% python3 -q
>>> import numpy as np
>>> import numpy.linalg as la
>>> np.set_printoptions(suppress=True, linewidth=140)
>>> def tidy(a):
...     return np.round(a, 2) + 0
... 
>>> data = np.array([[3.0, 1.0, 0.0], [0.0, 1.0, 3.0], [0.0, 1.0, 1.0]])
>>> A2 = data / np.sqrt((data ** 2).mean(axis=1, keepdims=True))
>>> la.matrix_rank(A2) == la.matrix_rank(data)
np.True_
>>> X = np.load("sample5.npy")
>>> X
array([[  7.47,   8.34,  11.29],
       [  4.43,  -1.58, -15.8 ],
       [  3.9 ,  -4.29,  -0.65],
       [  4.52,  -1.98,  -1.01],
       [  4.77,  -0.63,  -9.25],
       [  7.23,   8.3 ,  -5.86],
       [  4.1 ,  -3.07, -10.28],
       [  7.54,   9.29,  -2.86],
       [  6.38,   4.08,  15.32],
       [  3.81,  -4.35,  -6.28],
       [  5.51,   1.54,   2.01],
       [  1.89, -11.74,  -0.59],
       [  6.1 ,   4.95, -22.77],
       [  8.29,  11.54,   7.69],
       [  6.64,   6.81, -19.41],
       [  7.99,  10.71,   2.09],
       [  7.33,   7.53,  16.53],
       [  3.98,  -3.88,  -2.96],
       [  6.55,   5.49,   0.  ],
       [  4.28,  -3.21,   6.04],
       [  6.41,   5.42,  -8.78]])
>>> cen = X - X.mean(axis=0)
>>> vecs = la.svd(cen)[2][:2]
>>> A2 = cen - cen @ vecs.T @ vecs
>>> print(tidy(A2.std(axis=0)))
[0. 0. 0.]
>>> sigma = 3 * 0.5 ** np.arange(3)
>>> rng = np.random.default_rng(130)
>>> m1 = rng.normal(size=(18, 3)) * rng.permutation(sigma)
>>> tidy(m1)
array([[ 0.35,  2.84, -0.56],
       [ 0.32,  0.19,  1.06],
       [ 0.18,  0.39, -0.86],
       [-0.01, -1.66, -0.07],
       [-2.66, -1.44, -0.89],
       [-1.73,  3.93, -0.4 ],
       [ 1.08, -2.84,  0.52],
       [-0.86,  3.21, -0.67],
       [ 0.02, -0.84, -0.28],
       [-1.36,  4.89, -1.22],
       [-2.37, -0.99,  1.86],
       [ 0.05, -4.27, -0.8 ],
       [ 1.82,  2.68, -0.57],
       [-0.05,  1.11,  0.15],
       [-1.43, -1.97, -0.85],
       [ 1.76, -1.74,  0.84],
       [ 2.55, -2.56,  0.18],
       [ 1.22,  4.85, -0.67]])
>>> gram = np.cov(m1, rowvar=False)
>>> gram.shape
(3, 3)
>>> print(tidy(gram))
[[ 2.13 -0.47  0.15]
 [-0.47  7.9  -0.8 ]
 [ 0.15 -0.8   0.66]]
>>> tidy(np.corrcoef(m1.T))
array([[ 1.  , -0.11,  0.12],
       [-0.11,  1.  , -0.35],
       [ 0.12, -0.35,  1.  ]])
>>> np.argwhere(np.triu(np.abs(np.corrcoef(m1.T)) > 0.8, 1))
array([], shape=(0, 2), dtype=int64)
>>> np.argsort(-m1.std(axis=0).round(6), kind="stable")
array([1, 0, 2])
>>> tidy(np.polyfit(m1[:, 1], m1[:, 2], 1))
array([-0.1 , -0.15])
>>> feats = np.load("m.npy")
>>> feats
array([[-3.,  4.,  0.,  0.],
       [ 4.,  2.,  4.,  0.],
       [ 0.,  4.,  1.,  4.],
       [ 0.,  0.,  4.,  0.]])
>>> # equal to its transpose
>>> q, Rm = la.qr(feats)
>>> print(tidy(np.abs(np.diag(Rm))))
[5.   5.95 4.09 2.89]
>>> tidy(q.T @ q)
array([[1., 0., 0., 0.],
       [0., 1., 0., 0.],
       [0., 0., 1., 0.],
       [0., 0., 0., 1.]])
>>> U, sigma = la.svd(feats)
Traceback (most recent call last):
  File "<python-input-30>", line 1, in <module>
    U, sigma = la.svd(feats)
    ^^^^^^^^
ValueError: too many values to unpack (expected 2)
>>> U, sigma, VT = la.svd(feats, full_matrices=False)
>>> tidy(U.T @ feats @ VT.T)
array([[7.36, 0.  , 0.  , 0.  ],
       [0.  , 6.27, 0.  , 0.  ],
       [0.  , 0.  , 3.36, 0.  ],
       [0.  , 0.  , 0.  , 2.27]])
>>> print(tidy(VT @ VT.T))
[[1. 0. 0. 0.]
 [0. 1. 0. 0.]
 [0. 0. 1. 0.]
 [0. 0. 0. 1.]]
>>> print(np.allclose(U * sigma @ VT, feats))
True
>>> tidy(np.cumsum(sigma ** 2) / np.sum(sigma ** 2))
array([0.49, 0.85, 0.95, 1.  ])
>>> print(U.shape, sigma.shape, VT.shape)
(4, 4) (4,) (4, 4)
>>> print(tidy(np.sqrt((sigma ** 2).sum())), tidy(la.norm(feats)))
10.49 10.49
>>> u = np.array([2, 0, 0, 1])
>>> A2 = feats + np.outer(u, np.eye(4)[3])
>>> print(A2)
[[-3.  4.  0.  2.]
 [ 4.  2.  4.  0.]
 [ 0.  4.  1.  4.]
 [ 0.  0.  4.  1.]]
>>> tidy(la.eigvalsh(feats).min())
np.float64(-6.27)
>>> np.all(la.eigvalsh(feats) > 0)
np.False_
>>> proj = np.triu(np.array([[6, 3, 4, 0], [7, 4, -5, -9], [-4, 8, 8, -5], [-6, 5, -1, 8]]), 1) + np.eye(4)
>>> A2 = proj @ feats @ la.inv(proj)
>>> tidy(la.det(A2))
np.float64(352.0)
>>> proj @ feats - feats @ proj
array([[ 12.,  31.,  48.,  52.],
       [  0., -32., -47.,  18.],
       [  0.,   0.,   0.,  41.],
       [  0.,   0.,   0.,  20.]])
>>> la.matrix_rank(A2)
np.int64(4)
>>> A2 = np.array([[-5], [-3]])
>>> mat = np.block([[np.zeros((2, 2)), A2], [A2.T, np.zeros((1, 1))]])
>>> mat
array([[ 0.,  0., -5.],
       [ 0.,  0., -3.],
       [-5., -3.,  0.]])
>>> U, sigma, VT = la.svd(mat)
>>> np.argmax(sigma[:-1] / (sigma[1:] + 1e-6)) + 1
np.int64(2)
>>> A2 = U[:, :2] @ np.diag(sigma[:2]) @ VT[:2]
>>> print(np.abs(mat - A2).max())
0.0
>>> la.matrix_rank(A2)
np.int64(2)
>>> print(A2)
[[ 0.  0. -5.]
 [ 0.  0. -3.]
 [-5. -3.  0.]]
>>> la.matrix_rank(mat, rtol=0.05)
np.int64(2)
>>> tidy(la.norm(mat - A2) / la.norm(mat))
np.float64(0.0)
>>> U, sigma, VT = la.svd(A2)
>>> vecs = VT[:(sigma > 1e-8).sum()]
>>> x = A2[0] + 5 * A2[1] + rng.integers(2) * np.eye(3)[0]
>>> x
array([  0.,   0., -20.])
>>> print(tidy(la.norm(x - vecs.T @ vecs @ x)))
0.0
>>> tidy(vecs.T @ vecs)
array([[0.74, 0.44, 0.  ],
       [0.44, 0.26, 0.  ],
       [0.  , 0.  , 1.  ]])
>>> la.matrix_rank(np.vstack([A2, x]))
np.int64(2)
>>> u, r1 = mat[0], mat[2]
>>> u @ r1
np.float64(0.0)
>>> u @ u
np.float64(25.0)
>>> p = (u @ r1) / (u @ u) * u
>>> r1 - p
array([-5., -3.,  0.])
>>> la.matrix_rank(np.outer(u, r1))
np.int64(1)
>>> np.outer(u, r1)
array([[-0., -0.,  0.],
       [-0., -0.,  0.],
       [25., 15., -0.]])
>>> A = np.load("run11.npy")
>>> print(tidy(A))
[[-2.23 -3.29  1.96 -2.31]
 [ 3.24  0.54  0.12 -3.77]
 [ 0.61 -2.83 -4.08 -0.02]
 [ 3.03 -2.42  2.12  2.33]]
>>> print(tidy(la.norm(A, axis=0)))
[5. 5. 5. 5.]
>>> tidy(A[:, 1] @ A[:, 2])
np.float64(0.0)
>>> tidy(A.T @ A)
array([[25.,  0.,  0.,  0.],
       [ 0., 25.,  0.,  0.],
       [ 0.,  0., 25.,  0.],
       [ 0.,  0.,  0., 25.]])
>>> tidy(A @ A.T)
array([[25.,  0.,  0.,  0.],
       [ 0., 25.,  0.,  0.],
       [ 0.,  0., 25.,  0.],
       [ 0.,  0.,  0., 25.]])
>>> print(tidy(la.svd(A, compute_uv=False)))
[5. 5. 5. 5.]
>>> tidy(la.pinv(A))
array([[-0.09,  0.13,  0.02,  0.12],
       [-0.13,  0.02, -0.11, -0.1 ],
       [ 0.08,  0.  , -0.16,  0.08],
       [-0.09, -0.15,  0.  ,  0.09]])
>>> tidy(np.einsum("ij,ji->", A, A))
np.float64(11.83)
>>> tidy(la.det(A[::-1]))
np.float64(-625.0)
>>> tidy(la.eigvals(A).sum().real)
np.float64(-3.44)
>>> print(tidy(la.det(2 * A)), tidy(la.det(A)))
-10000.0 -625.0
>>> tidy(la.eigvals(A))
array([-5.  +0.j  , -1.72+4.69j, -1.72-4.69j,  5.  +0.j  ])
>>> tidy(np.einsum("ii->", A))
np.float64(-3.44)
>>> print(tidy(np.poly(A)))
[   1.      3.44    0.    -85.99 -625.  ]
>>> A2 = np.array([[3, 0], [1, 2]])
>>> basis = np.array([[8]])
>>> K = np.block([[A2, np.array([[1], [1]])], [np.zeros((1, 2)), basis]])
>>> K
array([[3., 0., 1.],
       [1., 2., 1.],
       [0., 0., 8.]])
>>> tidy(la.det(K[::-1]))
np.float64(-48.0)
>>> print(np.einsum("ij,ji->", K, K))
77.0
>>> tidy(la.eigvals(K).sum().real)
np.float64(13.0)
>>> np.einsum("ii->", K)
np.float64(13.0)
>>> np.kron(np.eye(2, dtype=int), K)
array([[3., 0., 1., 0., 0., 0.],
       [1., 2., 1., 0., 0., 0.],
       [0., 0., 8., 0., 0., 0.],
       [0., 0., 0., 3., 0., 1.],
       [0., 0., 0., 1., 2., 1.],
       [0., 0., 0., 0., 0., 8.]])
>>> vals, vecs = la.eig(K)
>>> K @ vecs[:, 0] - vals[0] * vecs[:, 0]
array([0., 0., 0.])
>>> tidy(np.sort(la.eigvals(K @ K)))
array([ 4.,  9., 64.])
>>> tidy(np.sort(la.eigvals(K.T)))
array([2., 3., 8.])
>>> tidy(np.sort(la.eigvals(la.inv(K))))
array([0.12, 0.33, 0.5 ])
>>> x = np.array([1, 2, -1])
>>> target = K @ x
>>> print(target)
[ 2.  4. -8.]
>>> print(tidy(la.solve(K.T, K[2])))
[0. 0. 1.]
>>> tidy(la.solve(K, K[:, 2]))
array([0., 0., 1.])
>>> print(tidy(la.solve(K, target + K[:, 1])))
[ 1.  3. -1.]
>>> J = np.loadtxt("test5.csv", delimiter=",")
>>> tidy(J)
array([[ 1.  ,  0.  ,  0.  ,  0.  ],
       [ 0.  , -0.5 ,  0.  ,  0.87],
       [ 0.  ,  0.  ,  1.  ,  0.  ],
       [ 0.  , -0.87,  0.  , -0.5 ]])
>>> # columns are unit length and at right angles
>>> A2 = J / np.sqrt((J ** 2).mean(axis=1, keepdims=True))
>>> tidy(J - J.mean(axis=1, keepdims=True))
array([[ 0.75, -0.25, -0.25, -0.25],
       [-0.09, -0.59, -0.09,  0.77],
       [-0.25, -0.25,  0.75, -0.25],
       [ 0.34, -0.52,  0.34, -0.16]])
>>> tidy(la.norm(A2, axis=1))
array([2., 2., 2., 2.])
